$ python -q
>>> import numpy as np
>>> np.set_printoptions(precision=2, suppress=True, linewidth=100, legacy="1.25")
>>> rd = lambda a: np.round(a, 2) + 0
>>> K = np.load("test15.npy")
>>> K
array([[ 0,  0,  1,  1, -1,  2],
       [ 0,  0,  2, -1,  1,  0],
       [ 0,  0,  0,  1,  2,  0],
       [ 0,  0,  0,  0,  1,  0],
       [ 0,  0,  0,  0,  0, -2],
       [ 0,  0,  0,  0,  0,  0]])
>>> U, s, Vh = np.linalg.svd(K)
>>> evecs = Vh[:(s > 1e-8).sum()]
>>> rng = np.random.default_rng(84441)
>>> x = K[4] + -2 * K[2] + rng.integers(2) * np.eye(6)[4]
>>> x
array([ 0.,  0.,  0., -2., -4., -2.])
>>> rd(np.linalg.norm(x - evecs.T @ evecs @ x))
0.0
>>> np.linalg.matrix_rank(K - K[0, 0] * np.eye(6))
4
>>> np.prod(np.diag(K)), rd(np.linalg.det(K))
(0, 0.0)
>>> rd(np.sort(np.linalg.eigvals(K)))
array([0., 0., 0., 0., 0., 0.])
>>> U, s, Vh = np.linalg.svd(K)
>>> np.argmax(s[:-1] / (s[1:] + 1e-6)) + 1
4
>>> out = U[:, :4] @ np.diag(s[:4]) @ Vh[:4]
>>> rd(np.abs(K - out).max())
0.0
>>> rd(np.linalg.norm(K - out, 2)), rd(s[4])
(0.0, 0.0)
>>> rd(out)
array([[ 0.,  0.,  1.,  1., -1.,  2.],
       [ 0.,  0.,  2., -1.,  1.,  0.],
       [ 0.,  0.,  0.,  1.,  2.,  0.],
       [ 0.,  0.,  0.,  0.,  1.,  0.],
       [ 0.,  0.,  0.,  0.,  0., -2.],
       [ 0.,  0.,  0.,  0.,  0.,  0.]])
>>> np.unique(K.round(6), axis=0).shape
(6, 6)
>>> np.abs(np.diag(np.linalg.qr(K)[1])) > 1e-9
array([False, False, False, False, False, False])
>>> (K - K.T) / 2
array([[ 0. ,  0. ,  0.5,  0.5, -0.5,  1. ],
       [ 0. ,  0. ,  1. , -0.5,  0.5,  0. ],
       [-0.5, -1. ,  0. ,  0.5,  1. ,  0. ],
       [-0.5,  0.5, -0.5,  0. ,  0.5,  0. ],
       [ 0.5, -0.5, -1. , -0.5,  0. , -1. ],
       [-1. ,  0. ,  0. ,  0. ,  1. ,  0. ]])
>>> rd(np.sort(np.abs(np.linalg.eigvals(K))))
array([0., 0., 0., 0., 0., 0.])
>>> rd(np.linalg.det(K))
0.0
>>> np.linalg.matrix_power(K, 2)
array([[ 0,  0,  0,  1,  3,  2],
       [ 0,  0,  0,  2,  3, -2],
       [ 0,  0,  0,  0,  1, -4],
       [ 0,  0,  0,  0,  0, -2],
       [ 0,  0,  0,  0,  0,  0],
       [ 0,  0,  0,  0,  0,  0]])
>>> rd(np.abs(np.linalg.eigvals(K)).max())
0.0
>>> out = np.array([[1, 2, 1, 2, 1],
...     [0, 0, 0, 0, 2],
...     [1, 1, 1, 1, 2],
...     [1, 2, 2, 2, 2],
...     [2, 0, 0, 0, 2]])
>>> data = out - out.T
>>> data
array([[ 0,  2,  0,  1, -1],
       [-2,  0, -1, -2,  2],
       [ 0,  1,  0, -1,  2],
       [-1,  2,  1,  0,  2],
       [ 1, -2, -2, -2,  0]])
>>> U, s, Vh = np.linalg.svd(data)
>>> rd(s)
array([4.65, 4.65, 1.54, 1.54, 0.  ])
>>> out = U[:, :4] @ np.diag(s[:4]) @ Vh[:4]
>>> np.linalg.matrix_rank(data, rtol=0.05)
4
>>> rd(np.linalg.norm(data, 2) / np.linalg.norm(data))
0.67
>>> [round(float(x), 2) for x in np.linalg.svd(data, compute_uv=False)[:3]]
[4.65, 4.65, 1.54]
>>> np.argsort(-np.linalg.norm(data, axis=0).round(6), kind="stable")[:3]
array([1, 4, 3])
>>> x = np.array([1, 0, 1, 1, 1])
>>> x @ data @ x
0
>>> rd(np.linalg.svd(data, compute_uv=False))
array([4.65, 4.65, 1.54, 1.54, 0.  ])
>>> rd(np.linalg.eigvals(data).real)
array([0., 0., 0., 0., 0.])
>>> O = np.linalg.solve(np.eye(5) - data, np.eye(5) + data)
>>> rd(O @ O.T)
array([[1., 0., 0., 0., 0.],
       [0., 1., 0., 0., 0.],
       [0., 0., 1., 0., 0.],
       [0., 0., 0., 1., 0.],
       [0., 0., 0., 0., 1.]])
>>> rank = np.linalg.matrix_rank(data)
>>> rank
4
>>> ns = np.linalg.svd(data)[2][rank:].T
>>> [int(np.linalg.matrix_rank(data[:, :j + 1])) for j in range(5)]
[1, 2, 3, 4, 4]
>>> rd(ns[:, 0] / ns[np.abs(ns[:, 0]).round(6).argmax(), 0])
array([ 0. , -0.2, -0.8,  1. ,  0.6])
>>> ns.shape
(5, 1)
>>> rd(data @ ns)
array([[0.],
       [0.],
       [0.],
       [0.],
       [0.]])
>>> z = rng.integers(0, 2, 5)
>>> X = (z[:, None] == z) * 5 + np.eye(5)
>>> X
array([[6., 5., 0., 5., 5.],
       [5., 6., 0., 5., 5.],
       [0., 0., 6., 0., 0.],
       [5., 5., 0., 6., 5.],
       [5., 5., 0., 5., 6.]])
>>> np.kron(np.eye(2, dtype=int), X)
array([[6., 5., 0., 5., 5., 0., 0., 0., 0., 0.],
       [5., 6., 0., 5., 5., 0., 0., 0., 0., 0.],
       [0., 0., 6., 0., 0., 0., 0., 0., 0., 0.],
       [5., 5., 0., 6., 5., 0., 0., 0., 0., 0.],
       [5., 5., 0., 5., 6., 0., 0., 0., 0., 0.],
       [0., 0., 0., 0., 0., 6., 5., 0., 5., 5.],
       [0., 0., 0., 0., 0., 5., 6., 0., 5., 5.],
       [0., 0., 0., 0., 0., 0., 0., 6., 0., 0.],
       [0., 0., 0., 0., 0., 5., 5., 0., 6., 5.],
       [0., 0., 0., 0., 0., 5., 5., 0., 5., 6.]])
>>> rd(np.poly(X))
array([   1.,  -30.,  210., -460.,  405., -126.])
>>> rd(np.linalg.eigvals(X))
array([ 1., 21.,  1.,  1.,  6.])
>>> np.einsum("ij,ji->", X, X)
480.0
>>> U, s, Vh = np.linalg.svd(data)
>>> evecs = Vh[:(s > 1e-8).sum()]
>>> x = data[2] + 5 * data[4] + rng.integers(2) * np.eye(5)[4]
>>> x
array([  5.,  -9., -10., -11.,   2.])
>>> rd(np.diag(evecs.T @ evecs))
array([1.  , 0.98, 0.69, 0.51, 0.82])
>>> np.allclose(evecs.T @ evecs @ x, x)
True
>>> np.linalg.matrix_rank(np.vstack([data, x]))
4
>>> out = X + rng.integers(-2, 3, (5, 2)) @ rng.integers(-2, 3, (2, 5))
>>> out
array([[ 8.,  6., -2.,  7.,  6.],
       [11.,  4., -8.,  5., 11.],
       [ 0.,  0.,  6.,  0.,  0.],
       [ 2.,  1.,  2.,  0.,  5.],
       [ 5.,  0., -2., -1.,  9.]])
>>> out - X
array([[ 2.,  1., -2.,  2.,  1.],
       [ 6., -2., -8.,  0.,  6.],
       [ 0.,  0.,  0.,  0.,  0.],
       [-3., -4.,  2., -6.,  0.],
       [ 0., -5., -2., -6.,  3.]])
>>> z = rng.permutation(5)
>>> z
array([2, 1, 0, 3, 4])
>>> out = X[z][:, z]
>>> out
array([[6., 0., 0., 0., 0.],
       [0., 6., 5., 5., 5.],
       [0., 5., 6., 5., 5.],
       [0., 5., 5., 6., 5.],
       [0., 5., 5., 5., 6.]])
>>> np.allclose(out, X)
False
>>> E = np.load("out5.npy")
>>> E
array([[ 5,  6,  7,  8],
       [ 9, 10, 11, 12],
       [13, 14, 15, 16],
       [17, 18, 19, 20],
       [21, 22, 23, 24],
       [25, 26, 27, 28]])
>>> out = E[0, 0] * E[1:] - np.outer(E[1:, 0], E[0])
>>> out
array([[  0,  -4,  -8, -12],
       [  0,  -8, -16, -24],
       [  0, -12, -24, -36],
       [  0, -16, -32, -48],
       [  0, -20, -40, -60]])
>>> E[:, 0] / E[0, 0]
array([1. , 1.8, 2.6, 3.4, 4.2, 5. ])
>>> rank = np.linalg.matrix_rank(K)
>>> rank
4
>>> ns = np.linalg.svd(K)[2][rank:].T
>>> np.allclose(K @ ns, 0)
True
>>> rd(K @ ns)
array([[0., 0.],
       [0., 0.],
       [0., 0.],
       [0., 0.],
       [0., 0.],
       [0., 0.]])
>>> x = np.array([0, -2, 2, 1])
>>> a = np.maximum(E @ x, 0)
>>> np.maximum(E @ (3 * x), 0)
array([30, 42, 54, 66, 78, 90])
>>> np.flatnonzero(a > 1e-9)
array([0, 1, 2, 3, 4, 5])
>>> a
array([10, 14, 18, 22, 26, 30])
>>> rd(np.tanh(E @ x))
array([1., 1., 1., 1., 1., 1.])
>>> rd(E @ np.linalg.pinv(E) @ E)
array([[ 5.,  6.,  7.,  8.],
       [ 9., 10., 11., 12.],
       [13., 14., 15., 16.],
       [17., 18., 19., 20.],
       [21., 22., 23., 24.],
       [25., 26., 27., 28.]])
>>> np.allclose(E[:-1].T @ np.linalg.lstsq(E[:-1].T, E[-1])[0], E[-1])
True
>>> out = E + rng.integers(-2, 3, (6, 2)) @ rng.integers(-2, 3, (2, 4))
>>> out
array([[ 3,  6,  5, 12],
       [15, 14, 17, 16],
       [ 7, 10,  9, 12],
       [22, 21, 24, 22],
       [19, 22, 21, 28],
       [26, 27, 28, 30]])
>>> np.abs(out - E).sum(axis=1)
array([ 8, 20, 20, 15,  8,  5])
>>> rd(np.linalg.svd(out - E, compute_uv=False))
array([16.65,  6.99,  0.  ,  0.  ])
>>> out - E
array([[-2,  0, -2,  4],
       [ 6,  4,  6,  4],
       [-6, -4, -6, -4],
       [ 5,  3,  5,  2],
       [-2,  0, -2,  4],
       [ 1,  1,  1,  2]])
>>> C = np.array([[0.1, -0.6, 0.9]])
>>> A = np.array([[2],
...     [-1],
...     [-1],
...     [1],
...     [-2],
...     [-2],
...     [2],
...     [1],
...     [-1],
...     [-2],
...     [0],
...     [2],
...     [-2],
...     [2],
...     [-2],
...     [-2],
...     [2],
...     [0],
...     [2]]) @ C + 0.02 * rng.normal(size=(19, 3))
>>> rd(A)
array([[ 0.2 , -1.19,  1.8 ],
       [-0.11,  0.58, -0.89],
       [-0.1 ,  0.62, -0.87],
       [ 0.1 , -0.58,  0.94],
       [-0.22,  1.2 , -1.77],
       [-0.21,  1.18, -1.83],
       [ 0.2 , -1.24,  1.79],
       [ 0.09, -0.59,  0.92],
       [-0.13,  0.63, -0.89],
       [-0.18,  1.26, -1.79],
       [-0.05,  0.03,  0.  ],
       [ 0.21, -1.22,  1.8 ],
       [-0.2 ,  1.2 , -1.8 ],
       [ 0.19, -1.15,  1.8 ],
       [-0.19,  1.21, -1.79],
       [-0.2 ,  1.21, -1.79],
       [ 0.22, -1.22,  1.81],
       [ 0.  ,  0.02,  0.  ],
       [ 0.18, -1.16,  1.81]])
>>> D = np.linalg.norm(A[:, None] - A[None], axis=-1)
>>> (D + 1e9 * np.eye(19)).round(6).argmin(axis=1)
array([18,  2,  8,  7, 15, 12, 11,  3,  2, 15, 17,  6, 15, 18, 15, 14, 11, 10, 13])
>>> D.shape
(19, 19)
